$ python3 -q
>>> import numpy as np
>>> from numpy import linalg as LA
>>> np.set_printoptions(precision=1, suppress=True, linewidth=120)
>>> feats = np.loadtxt("data.csv", delimiter=",")
>>> print(feats)
[[ 0.4 -0.3 -0.1  0.3  0.3 -0.3  0.6]
 [-0.3  0.8 -0.1  0.2  0.2 -0.2  0.3]
 [-0.1 -0.1  1.   0.1  0.1 -0.1  0.1]
 [ 0.3  0.2  0.1  0.8 -0.2  0.2 -0.3]
 [ 0.3  0.2  0.1 -0.2  0.8  0.2 -0.3]
 [-0.3 -0.2 -0.1  0.2  0.2  0.8  0.3]
 [ 0.6  0.3  0.1 -0.3 -0.3  0.3  0.4]]
>>> print(np.round(feats @ feats.T, 1) + 0)
[[1. 0. 0. 0. 0. 0. 0.]
 [0. 1. 0. 0. 0. 0. 0.]
 [0. 0. 1. 0. 0. 0. 0.]
 [0. 0. 0. 1. 0. 0. 0.]
 [0. 0. 0. 0. 1. 0. 0.]
 [0. 0. 0. 0. 0. 1. 0.]
 [0. 0. 0. 0. 0. 0. 1.]]
>>> print(LA.norm(feats, axis=0))
[1. 1. 1. 1. 1. 1. 1.]
>>> vec = np.array([4, 1, 8, 7, 4, 1, 6])
>>> y = feats @ vec
>>> c, lr = np.zeros(7), 1 / LA.norm(feats, 2) ** 2
>>> for i in range(200):
...     c -= lr * feats.T @ (feats @ c - y)
...     if i % 50 == 0: print(i, round(LA.norm(feats @ c - y), 1))
... 
0 0.0
50 0.0
100 0.0
150 0.0
>>> print(np.round(LA.cond(feats), 1))
1.0
>>> data = np.loadtxt("a.csv", delimiter=",")
>>> print(data)
[[ 3. -2.  3. -2.]
 [ 7. -5.  5. -3.]
 [ 4. -2.  2. -2.]
 [ 9. -4.  7. -6.]]
>>> print(round(float(LA.det(data[::-1])), 1))
4.0
>>> print(np.einsum("ii->", data))
-6.0
>>> print(np.kron(np.eye(2, dtype=int), data))
[[ 3. -2.  3. -2.  0. -0.  0. -0.]
 [ 7. -5.  5. -3.  0. -0.  0. -0.]
 [ 4. -2.  2. -2.  0. -0.  0. -0.]
 [ 9. -4.  7. -6.  0. -0.  0. -0.]
 [ 0. -0.  0. -0.  3. -2.  3. -2.]
 [ 0. -0.  0. -0.  7. -5.  5. -3.]
 [ 0. -0.  0. -0.  4. -2.  2. -2.]
 [ 0. -0.  0. -0.  9. -4.  7. -6.]]
>>> print(np.poly(data))
[ 1.  6. 13. 12.  4.]
>>> print(np.round(LA.det(2 * data), 1), np.round(LA.det(data), 1))
64.0 4.0
>>> print(np.round(LA.det(data.T), 1))
4.0
>>> print(LA.norm(data, axis=0))
[12.4  7.   9.3  7.3]
>>> print(LA.norm(data, axis=1).argmax())
3
>>> print(round(LA.norm(data, "nuc"), 1))
21.5
>>> print(np.diff(data, axis=0))
[[ 4. -3.  2. -1.]
 [-3.  3. -3.  1.]
 [ 5. -2.  5. -4.]]
>>> print(np.unravel_index(np.abs(data).argmax(), data.shape))
(np.int64(3), np.int64(0))
>>> print(data.shape)
(4, 4)
>>> print(np.count_nonzero(data))
16
>>> print(data.mean(axis=0))
[ 5.8 -3.2  4.2 -3.2]
>>> print(data.sum(axis=1))
[2. 4. 2. 6.]
>>> evals, evecs = LA.eig(data)
>>> print(np.sort(LA.eigvals(data.T)))
[-2. -2. -1. -1.]
>>> print(np.sort(LA.eigvals(data @ data)))
[1. 1. 4. 4.]
>>> print(np.sort(LA.eigvals(LA.inv(data))))
[-1.  -1.  -0.5 -0.5]
>>> print(evals)
[-1. -2. -2. -1.]
>>> Y = np.array([[4, 3], [0, 1], [3, 4]])
>>> X = np.tile(Y, (2, 3))
>>> print(X)
[[4 3 4 3 4 3]
 [0 1 0 1 0 1]
 [3 4 3 4 3 4]
 [4 3 4 3 4 3]
 [0 1 0 1 0 1]
 [3 4 3 4 3 4]]
>>> # row 3 repeats row 0
>>> print(np.round(np.sort(np.abs(LA.eigvals(X))), 1) + 0)
[ 0.  0.  0.  0.  0. 15.]
>>> print((X + X.T) / 2)
[[4.  1.5 3.5 3.5 2.  3. ]
 [1.5 1.  2.  2.  0.5 2.5]
 [3.5 2.  3.  4.  1.5 3.5]
 [3.5 2.  4.  3.  2.5 3.5]
 [2.  0.5 1.5 2.5 0.  2. ]
 [3.  2.5 3.5 3.5 2.  4. ]]
>>> print(round(float(LA.det(X)), 1))
0.0
>>> print(LA.matrix_power(X, 3))
[[735 840 735 840 735 840]
 [105 120 105 120 105 120]
 [735 840 735 840 735 840]
 [735 840 735 840 735 840]
 [105 120 105 120 105 120]
 [735 840 735 840 735 840]]
>>> print((X - X.T) / 2)
[[ 0.   1.5  0.5 -0.5  2.   0. ]
 [-1.5  0.  -2.  -1.  -0.5 -1.5]
 [-0.5  2.   0.   0.   1.5  0.5]
 [ 0.5  1.   0.   0.   1.5 -0.5]
 [-2.   0.5 -1.5 -1.5  0.  -1. ]
 [ 0.   1.5 -0.5  0.5  1.   0. ]]
>>> print(np.allclose(X @ X.T, X.T @ X))
False
>>> print(round(float(np.abs(LA.eigvals(X)).max()), 1))
15.0
